>>> import numpy as np
>>> from numpy import linalg as LA
>>> np.set_printoptions(precision=1, suppress=True, linewidth=200, sign=" ")
>>> F = np.load("sample4.npy")
>>> F
array([[ 21,  11, -10,   7,  -5],
       [ 11,  26, -10,  -8, -15],
       [-10, -10,   8,   0,  12],
       [  7,  -8,   0,  12,   9],
       [ -5, -15,  12,   9,  31]])
>>> left, s, VT = LA.svd(F)
>>> np.argmax(s[:-1] / (s[1:] + 1e-6)) + 1
np.int64(4)
>>> A2 = left[:, :4] @ np.diag(s[:4]) @ VT[:4]
>>> round(float(np.abs(F - A2).max()), 1)
0.0
>>> LA.matrix_rank(F, rtol=0.05)
np.int64(3)
>>> np.round(LA.norm(F - A2, 2), 1), round(s[4], 1)
(np.float64(0.0), np.float64(0.0))
>>> rank = LA.matrix_rank(F)
>>> rank
np.int64(4)
>>> ns = LA.svd(F)[2][rank:].T
>>> np.allclose(F @ ns, 0)
True
>>> ns.shape
(5, 1)
>>> np.round(F @ ns, 1) + 0
array([[ 0.],
       [ 0.],
       [ 0.],
       [ 0.],
       [ 0.]])
>>> [int(LA.matrix_rank(np.delete(F, i, axis=0))) for i in range(5)]
[4, 4, 4, 4, 4]
>>> LA.cond(F) > 100
np.True_
>>> LA.matrix_power(F, 3)
array([[ 30148,  35678, -23184,  -3098, -32800],
       [ 35678,  63558, -36484, -19298, -65950],
       [-23184, -36484,  22180,   9248,  38416],
       [ -3098, -19298,   9248,  11886,  24030],
       [-32800, -65950,  38416,  24030,  75720]])
>>> round(LA.det(F), 1)
np.float64(0.0)
>>> np.allclose(F @ F.T, F.T @ F)
True
>>> np.round(np.sort(np.abs(LA.eigvals(F))), 1) + 0
array([  0. ,   1.4,  13.1,  26.8,  56.7])
>>> np.trace(F)
np.int64(98)
>>> round(LA.norm(F) ** 2 / LA.norm(F, 2) ** 2, 1)
np.float64(1.3)
>>> round(LA.norm(F, 1), 1), round(LA.norm(F, np.inf), 1)
(np.float64(72.0), np.float64(72.0))
>>> LA.norm(F, axis=1).argmax()
np.int64(4)
>>> round(LA.norm(F, "nuc"), 1)
np.float64(98.0)
>>> LA.norm(F, axis=1)
array([ 27.1,  34.4,  20.2,  18.4,  37.9])
>>> feats = np.load("dump.npy")
>>> feats
array([[-2.,  0., -3., -3.,  0.],
       [ 0., -2.,  0.,  0., -3.],
       [-3.,  0., -2., -3.,  0.],
       [-3.,  0., -3., -2.,  0.],
       [ 0., -3.,  0.,  0., -2.]])
>>> rng = np.random.default_rng(4013)
>>> idx = rng.permutation(5)
>>> A2 = feats[:, idx] * rng.choice([-1, 1], 5)
>>> A2
array([[ 3., -3.,  0., -0., -2.],
       [-0.,  0., -3.,  2.,  0.],
       [ 3., -2.,  0., -0., -3.],
       [ 2., -3.,  0., -0., -3.],
       [-0.,  0., -2.,  3.,  0.]])
>>> left, _, VT = LA.svd(feats.T @ A2)
>>> np.round(left @ VT, 1) + 0
array([[ 0.,  0.,  0.,  0.,  1.],
       [ 0.,  0.,  0., -1.,  0.],
       [ 0.,  1.,  0.,  0.,  0.],
       [-1.,  0.,  0.,  0.,  0.],
       [ 0.,  0.,  1.,  0.,  0.]])
>>> np.round(LA.lstsq(feats, A2)[0], 1) + 0
array([[ 0.,  0.,  0.,  0.,  1.],
       [ 0.,  0.,  0., -1.,  0.],
       [ 0.,  1.,  0.,  0.,  0.],
       [-1.,  0.,  0.,  0.,  0.],
       [ 0.,  0.,  1.,  0.,  0.]])
>>> idx = rng.permutation(5)
>>> idx
array([ 2,  0,  3,  1,  4])
>>> A2 = feats[idx][:, idx]
>>> np.sort(np.abs(LA.eigvals(A2)))
array([ 1.,  1.,  1.,  5.,  8.])
>>> np.trace(A2)
np.float64(-10.0)
>>> A2 = feats[0, 0] * feats[1:] - np.outer(feats[1:, 0], feats[0])
>>> A2
array([[ 0.,  4.,  0.,  0.,  6.],
       [ 0.,  0., -5., -3.,  0.],
       [ 0.,  0., -3., -5.,  0.],
       [ 0.,  6.,  0.,  0.,  4.]])
>>> np.flatnonzero(~A2.round(6).any(axis=1))
array([], dtype=int64)
>>> feats[:, 0] / feats[0, 0]
array([ 1. , -0. ,  1.5,  1.5, -0. ])
>>> A = np.load("arr.npy")
>>> A
array([[ 1.5,  0.5, -1. ],
       [ 0.5,  1.5,  1. ],
       [-1. ,  1. ,  0. ]])
>>> np.sort(np.abs(LA.eigvals(A)))
array([ 1.,  2.,  2.])
>>> (A - A.T) / 2
array([[ 0.,  0.,  0.],
       [ 0.,  0.,  0.],
       [ 0.,  0.,  0.]])
>>> np.trace(A)
np.float64(3.0)
>>> round(float(LA.det(A)), 1)
-4.0
>>> round(np.abs(LA.eigvals(A)).max(), 1)
np.float64(2.0)
>>> [round(float(LA.det(A[:i, :i])), 2) + 0 for i in range(1, 4)]
[1.5, 2.0, -4.0]
>>> np.all(LA.eigvalsh(A) > 0)
np.False_
>>> evals, V = LA.eigh(A)
>>> np.round(V.T @ A @ V, 1) + 0
array([[-1.,  0.,  0.],
       [ 0.,  2.,  0.],
       [ 0.,  0.,  2.]])
>>> np.round(V @ np.diag(evals) @ V.T, 1) + 0
array([[ 1.5,  0.5, -1. ],
       [ 0.5,  1.5,  1. ],
       [-1. ,  1. ,  0. ]])
>>> evals
array([-1.,  2.,  2.])
>>> LA.svd(A, compute_uv=False)
array([ 2.,  2.,  1.])
>>> LA.eigvalsh(A + 2 * np.eye(3))
array([ 1.,  4.,  4.])
>>> (evals > 1e-8).sum(), (evals < -1e-8).sum()
(np.int64(2), np.int64(1))
>>> f = np.array([1, 0, -2])
>>> A2 = A + np.outer(f, np.eye(3)[0])
>>> A2
array([[ 2.5,  0.5, -1. ],
       [ 0.5,  1.5,  1. ],
       [-3. ,  1. ,  0. ]])
>>> np.round(LA.det(A2) / LA.det(A), 1), round(1 + LA.solve(A, f)[0], 1)
(np.float64(2.3), np.float64(2.2))
>>> m1 = np.load("w.npy")
>>> m1
array([[ 6., -8.,  6.,  5.],
       [ 5.,  3.,  3.,  9.],
       [ 2.,  6., -2., -8.],
       [ 0.,  0.,  0.,  3.]])
>>> ang = np.radians(60)
>>> R = np.eye(4)
>>> R[1, 1] = R[0, 0] = np.cos(ang)
>>> R[1, 0], R[0, 1] = -np.sin(ang), np.sin(ang)
>>> R
array([[ 0.5,  0.9,  0. ,  0. ],
       [-0.9,  0.5,  0. ,  0. ],
       [ 0. ,  0. ,  1. ,  0. ],
       [ 0. ,  0. ,  0. ,  1. ]])
>>> A2 = m1 @ R.T
>>> np.allclose(m1 @ m1.T, A2 @ A2.T)
True
>>> A2
array([[-3.9, -9.2,  6. ,  5. ],
       [ 5.1, -2.8,  3. ,  9. ],
       [ 6.2,  1.3, -2. , -8. ],
       [ 0. ,  0. ,  0. ,  3. ]])
>>> def softmax(z):
...     e = np.exp(z - z.max(axis=-1, keepdims=True))
...     return e / e.sum(axis=-1, keepdims=True)
... 
>>> np.round(softmax(10 * m1[2]), 1) + 0
array([ 0.,  1.,  0.,  0.])
>>> softmax(m1).sum(axis=1)
array([ 1.,  1.,  1.,  1.])
>>> scores = m1 @ m1.T / np.sqrt(4)
>>> np.round(softmax(scores), 1) + 0
array([[ 1.,  0.,  0.,  0.],
       [ 0.,  1.,  0.,  0.],
       [ 0.,  0.,  1.,  0.],
       [ 0.,  1.,  0.,  0.]])
>>> np.round(softmax(scores + np.triu(np.full(scores.shape, -np.inf), 1)), 1) + 0
array([[ 1.,  0.,  0.,  0.],
       [ 0.,  1.,  0.,  0.],
       [ 0.,  0.,  1.,  0.],
       [ 0.,  1.,  0.,  0.]])
>>> softmax(scores)[2] @ m1
array([ 2.,  6., -2., -8.])
>>> f, r1 = m1[1], m1[2]
>>> f @ r1
np.float64(-50.0)
>>> pr = (f @ r1) / (f @ f) * f
>>> LA.matrix_rank(np.outer(f, r1))
np.int64(1)
>>> np.unique(F.round(6), axis=0).shape
(5, 5)
>>> np.round(np.trace(LA.pinv(F) @ F), 1)
np.float64(4.0)
>>> np.round(F @ LA.pinv(F) @ F, 1) + 0
array([[ 21.,  11., -10.,   7.,  -5.],
       [ 11.,  26., -10.,  -8., -15.],
       [-10., -10.,   8.,   0.,  12.],
       [  7.,  -8.,   0.,  12.,   9.],
       [ -5., -15.,  12.,   9.,  31.]])
>>> E = np.array([[8, 5, 3, 9], [5, 8, 5, 3], [3, 5, 8, 5], [9, 3, 5, 8]])
>>> x0 = np.array([0, 1, -2, -1])
>>> rhs = E @ x0
>>> beta, lr = np.zeros(4), 1 / LA.norm(E, 2) ** 2
>>> for i in range(40):
...     beta -= lr * E.T @ (E @ beta - rhs)
...     if i % 10 == 0: print(i, round(LA.norm(E @ beta - rhs), 1))
... 
0 8.3
10 6.3
20 4.8
30 3.6
>>> beta
array([-0.1,  0.5, -1.5, -0.9])
>>> round(float(LA.cond(E)), 1)
12.7
>>> evals, V = LA.eig(A)
>>> np.round(A @ V[:, 0] - evals[0] * V[:, 0], 1) + 0
array([ 0.,  0.,  0.])
>>> np.sort(LA.eigvals(LA.inv(A)))
array([-1. ,  0.5,  0.5])
>>> np.round(np.prod(evals), 1)
np.float64(-4.0)
>>> np.sort(LA.eigvals(A @ A))
array([ 1.,  4.,  4.])
>>> arr = np.load("run11.npy")
>>> arr
array([[-2, -2, -2, -2],
       [-2, -4, -4, -4],
       [-2, -4, -6, -6],
       [-2, -4, -6, -8]])
>>> gram = m1.T @ m1
>>> LA.eigvalsh(gram)[::-1]
array([ 279.5,   77.3,   45.1,    0.2])
>>> np.allclose(gram, gram.T)
True
>>> LA.matrix_rank(gram)
np.int64(4)
>>> (m1 @ m1.T).shape
(4, 4)
>>> np.trace(gram), (m1 ** 2).sum()
(np.float64(402.0), np.float64(402.0))
>>> LA.svd(m1, compute_uv=False) ** 2
array([ 279.5,   77.3,   45.1,    0.2])
>>> J = np.load("m.npy")
>>> J
array([[-2.2, -1.6, -4.2],
       [ 4. , -2.8, -1.1],
       [-2. , -3.8,  2.5]])
>>> x0 = np.array([0, 2, -1])
>>> rhs = J @ x0
>>> rhs
array([  1. ,  -4.5, -10.2])
>>> np.round(LA.solve(J, rhs + J[:, 1]), 1) + 0
array([ 0.,  3., -1.])
>>> LA.solve(J, -1 * rhs)
array([ 0., -2.,  1.])
>>> LA.solve(J, rhs)
array([ 0.,  2., -1.])
>>> np.round(LA.solve(J.T, J[0]), 1) + 0
array([ 1.,  0.,  0.])
>>> np.round(LA.solve(J, J[:, 2]), 1) + 0
array([ 0.,  0.,  1.])
